% python3 -q
>>> import numpy as np
>>> np.set_printoptions(precision=3, suppress=True, linewidth=200, floatmode="fixed")
>>> X = np.load("block14.npy")
>>> print(X)
[[-30   5   0   1]
 [  1  -9   3   2]
 [  1   0 -19   2]
 [  0   0   5 -29]]
>>> W1 = np.array([[2, 4, -3, 0, 3],
...     [-2, 5, -5, -1, 4],
...     [-5, -4, -3, -3, 2],
...     [5, -2, -4, 1, -2]])
>>> beta = np.array([5, 1, 2, 3, 2])
>>> act = np.maximum(X @ W1 + beta, 0)
>>> (act > 0).astype(int)
array([[0, 0, 1, 0, 0],
       [1, 0, 1, 1, 0],
       [1, 1, 1, 1, 0],
       [0, 1, 1, 0, 1]])
>>> print((act > 0).mean(axis=0))
[0.500 0.500 1.000 0.500 0.250]
>>> act
array([[  0,   0,  63,   0,   0],
       [ 20,   0,  27,   5,   0],
       [112,  77,  48,  62,   0],
       [  0,  39, 103,   0,  70]])
>>> cent = np.array([[3, 2, 1], [0, 2, 9], [6, 4, 4], [6, 8, 7], [8, 1, 3]])
>>> (act @ cent).round(6).argmax(axis=1)
array([0, 0, 2, 0])
>>> rng = np.random.default_rng(52704)
>>> lab = rng.permutation(4)
>>> lab
array([1, 2, 3, 0])
>>> B = X[lab][:, lab]
>>> round(float(np.linalg.det(B)), 3), round(np.linalg.det(X[lab]), 3)
(142835.0, np.float64(-142835.0))
>>> np.sort(np.abs(np.linalg.eigvals(B)))
array([ 8.682, 18.209, 30.059, 30.059])
>>> O, R = np.linalg.qr(X)
>>> print(np.round(O @ R, 3) + 0)
[[-30.000   5.000   0.000   1.000]
 [  1.000  -9.000   3.000   2.000]
 [  1.000   0.000 -19.000   2.000]
 [  0.000   0.000   5.000 -29.000]]
>>> O
array([[-0.999, -0.033, -0.033,  0.009],
       [ 0.033, -0.999, -0.018,  0.005],
       [ 0.033,  0.020, -0.966,  0.255],
       [ 0.000,  0.000,  0.255,  0.967]])
>>> np.round(O.T @ O, 3) + 0
array([[1.000, 0.000, 0.000, 0.000],
       [0.000, 1.000, 0.000, 0.000],
       [0.000, 0.000, 1.000, 0.000],
       [0.000, 0.000, 0.000, 1.000]])
>>> print(R)
[[ 30.033  -5.294  -0.533  -0.866]
 [  0.000   8.830  -3.377  -1.991]
 [  0.000   0.000  19.578  -9.408]
 [  0.000   0.000   0.000 -27.510]]
>>> np.abs(np.diag(R))
array([30.033,  8.830, 19.578, 27.510])
>>> print(np.allclose(R.T @ R, X.T @ X))
True
>>> print(round(np.trace(O @ O.T), 3))
4.0
>>> O.shape, R.shape
((4, 4), (4, 4))
>>> round(abs(R[0, 0]), 3), round(np.linalg.norm(X[:, 0]), 3)
(np.float64(30.033), np.float64(30.033))
>>> O, vecs = np.linalg.qr(X[:, :3])[0], np.linalg.qr(X[:, 3:])[0]
>>> sv = np.linalg.svd(O.T @ vecs, compute_uv=False)
>>> print(np.degrees(np.arccos(sv.clip(0, 1))))
[70.661]
>>> np.round(np.linalg.norm(O @ O.T - vecs @ vecs.T, 2), 3)
np.float64(1.0)
>>> sv
array([0.331])
>>> round(float(np.abs(np.linalg.eigvals(X)).max()), 3)
30.059
>>> np.allclose(X, X.T)
False
>>> round(float(np.linalg.det(X)), 3)
142835.0
>>> K = np.eye(3, dtype=int)[rng.permutation(3)] * np.array([-1, 5, -1])
>>> K
array([[ 0,  0, -1],
       [ 0,  5,  0],
       [-1,  0,  0]])
>>> X[0] @ X[2]
np.int64(-28)
>>> round(float(np.linalg.norm(X, 1)), 3), round(np.linalg.norm(X, np.inf), 3)
(34.0, np.float64(36.0))
>>> round(float(np.linalg.norm(X[0] - X[2])), 3)
36.715
>>> np.linalg.norm(X, axis=1)
array([30.430,  9.747, 19.131, 29.428])
>>> round(np.linalg.norm(X, "nuc"), 3)
np.float64(87.538)
